$ python -q
>>> import numpy as np
>>> np.set_printoptions(precision=3, suppress=True, linewidth=100)
>>> rd = lambda a: np.round(a, 3) + 0
>>> W0 = np.loadtxt("run8.csv", delimiter=",")
>>> W0
array([[ -9.388,   9.055,  -3.357, -18.934,   5.761],
       [ -0.444,   1.422,  -1.262,  -5.234,   1.938],
       [-14.414,   7.025,  -7.251, -15.446,   5.653],
       [  8.721,   3.316,   5.915,  -6.153,  -0.097],
       [ -3.222,   6.868,   2.043, -13.183,   1.918],
       [  0.234,   4.793,   1.9  ,  -9.852,   2.357],
       [ -0.407,   5.767,  -2.915, -14.8  ,   5.956]])
>>> Y = np.c_[W0[:, :1] @ np.array([[2]]), np.array([1, -2, 3, 2, 2, 0, 1])]
>>> Y
array([[-18.776,   1.   ],
       [ -0.888,  -2.   ],
       [-28.828,   3.   ],
       [ 17.442,   2.   ],
       [ -6.444,   2.   ],
       [  0.468,   0.   ],
       [ -0.814,   1.   ]])
>>> np.linalg.matrix_rank(np.c_[W0, Y])
np.int64(6)
>>> np.linalg.matrix_rank(Y)
np.int64(2)
>>> r0, r1 = W0[5], W0[6]
>>> rd(r0 @ r1)
np.float64(181.855)
>>> rd(r0 @ r0)
np.float64(129.255)
>>> p = (r0 @ r1) / (r0 @ r0) * r0
>>> rd(r1 - p)
array([-0.736, -0.977, -5.588, -0.939,  2.64 ])
>>> rd(np.linalg.norm(r0 + r1) ** 2 + np.linalg.norm(r0 - r1) ** 2)
np.float64(851.38)
>>> rd((r1 - p) @ r0)
np.float64(0.0)
>>> t = np.radians(30)
>>> r_ = np.eye(5)
>>> r_[0, 0] = r_[4, 4] = np.cos(t)
>>> r_[0, 4], r_[4, 0] = -np.sin(t), np.sin(t)
>>> rd(r_)
array([[ 0.866,  0.   ,  0.   ,  0.   , -0.5  ],
       [ 0.   ,  1.   ,  0.   ,  0.   ,  0.   ],
       [ 0.   ,  0.   ,  1.   ,  0.   ,  0.   ],
       [ 0.   ,  0.   ,  0.   ,  1.   ,  0.   ],
       [ 0.5  ,  0.   ,  0.   ,  0.   ,  0.866]])
>>> Y = W0 @ r_.T
>>> rd(np.abs(Y - W0).max(axis=0))
array([2.923, 0.   , 0.   , 0.   , 7.964])
>>> C = np.array([[7, 3, 1, 7, 7],
...     [6, 8, 3, 7, 8],
...     [2, 4, 2, 5, 1],
...     [3, 1, 7, 3, 9],
...     [0, 7, 9, 8, 2]])
>>> rng = np.random.default_rng(27979)
>>> K = (rng.random((28, 5)) < 0.25) @ C
>>> K
array([[ 0,  0,  0,  0,  0],
       [ 6,  8,  3,  7,  8],
       [ 7,  3,  1,  7,  7],
       [ 6,  8,  3,  7,  8],
       [ 6,  8,  3,  7,  8],
       [ 7,  3,  1,  7,  7],
       [ 0,  7,  9,  8,  2],
       [ 0,  7,  9,  8,  2],
       [ 0,  0,  0,  0,  0],
       [13, 11,  4, 14, 15],
       [ 0,  0,  0,  0,  0],
       [ 3,  8, 16, 11, 11],
       [ 5, 12, 18, 16, 12],
       [ 9,  9, 10, 10, 17],
       [ 0,  7,  9,  8,  2],
       [ 2,  4,  2,  5,  1],
       [ 0,  0,  0,  0,  0],
       [ 9,  9, 10, 10, 17],
       [ 0,  0,  0,  0,  0],
       [ 7,  3,  1,  7,  7],
       [ 0,  0,  0,  0,  0],
       [ 7, 10, 10, 15,  9],
       [ 0,  0,  0,  0,  0],
       [ 2,  4,  2,  5,  1],
       [ 6,  8,  3,  7,  8],
       [ 9,  7,  3, 12,  8],
       [ 0,  0,  0,  0,  0],
       [ 0,  7,  9,  8,  2]])
>>> # row 3 repeats row 1
>>> hat = K @ np.linalg.solve(K.T @ K, K.T)
>>> np.allclose(hat @ hat, hat)
True
>>> rd(np.diag(hat))
array([0.   , 0.182, 0.188, 0.182, 0.182, 0.188, 0.179, 0.179, 0.   , 0.287, 0.   , 0.351, 0.453,
       0.331, 0.179, 0.286, 0.   , 0.331, 0.   , 0.188, 0.   , 0.299, 0.   , 0.286, 0.182, 0.371,
       0.   , 0.179])
